$ python3 -q
>>> import numpy as np
>>> import numpy.linalg as la
>>> np.set_printoptions(suppress=True, linewidth=140)
>>> tidy = lambda a: np.round(a, 3) + 0
>>> E = np.load("dump.npy")
>>> E
array([[ 2.57 ,  2.924,  0.464],
       [ 0.719,  0.806, -2.772],
       [ 1.202,  1.662,  5.605],
       [-0.343,  1.5  ,  2.507],
       [-2.166, -1.802, -2.706],
       [-1.198, -2.799, -4.467],
       [-2.557, -4.644, -5.85 ],
       [ 2.909,  2.899,  4.69 ],
       [ 0.892,  1.301,  3.63 ],
       [-2.09 , -4.885, -4.435],
       [ 0.996,  1.192,  1.23 ],
       [ 2.149,  2.357,  0.903]])
>>> x0 = np.array([4, 3, 6])
>>> rhs = E @ x0
>>> tidy(la.lstsq(E, rhs)[0])
array([4., 3., 6.])
>>> tidy(la.pinv(E) @ E)
array([[1., 0., 0.],
       [0., 1., 0.],
       [0., 0., 1.]])
>>> tidy(rhs)
array([ 21.836, -11.338,  43.424,  18.17 , -30.306, -39.991, -59.26 ,  48.473,  29.251, -49.625,  14.94 ,  21.085])
>>> rng = np.random.default_rng(676880)
>>> rhs = rhs + 0.02 * rng.normal(size=12)
>>> tidy(rhs)
array([ 21.841, -11.305,  43.412,  18.169, -30.333, -39.974, -59.261,  48.493,  29.219, -49.613,  14.889,  21.079])
>>> coef, *_ = la.lstsq(E, rhs)
>>> tidy(E.T @ (rhs - E @ coef))
array([0., 0., 0.])
>>> J = np.load("data.npy")
>>> J
array([[ 0,  2, -2, -4,  2],
       [ 0,  0,  4,  7, -1],
       [ 0,  0,  0, -3,  8],
       [ 0,  0,  0,  0, -5],
       [ 0,  0,  0,  0,  0]])
>>> # rows and columns are dependent
>>> la.matrix_rank(J - J[0, 0] * np.eye(5))
np.int64(4)
>>> tidy(J @ la.pinv(J) @ J)
array([[ 0.,  2., -2., -4.,  2.],
       [ 0.,  0.,  4.,  7., -1.],
       [ 0.,  0.,  0., -3.,  8.],
       [ 0.,  0.,  0.,  0., -5.],
       [ 0.,  0.,  0.,  0.,  0.]])
>>> np.unique(J.round(6), axis=0).shape
(5, 5)
>>> np.abs(np.diag(la.qr(J)[1])) > 1e-9
array([False, False, False, False, False])
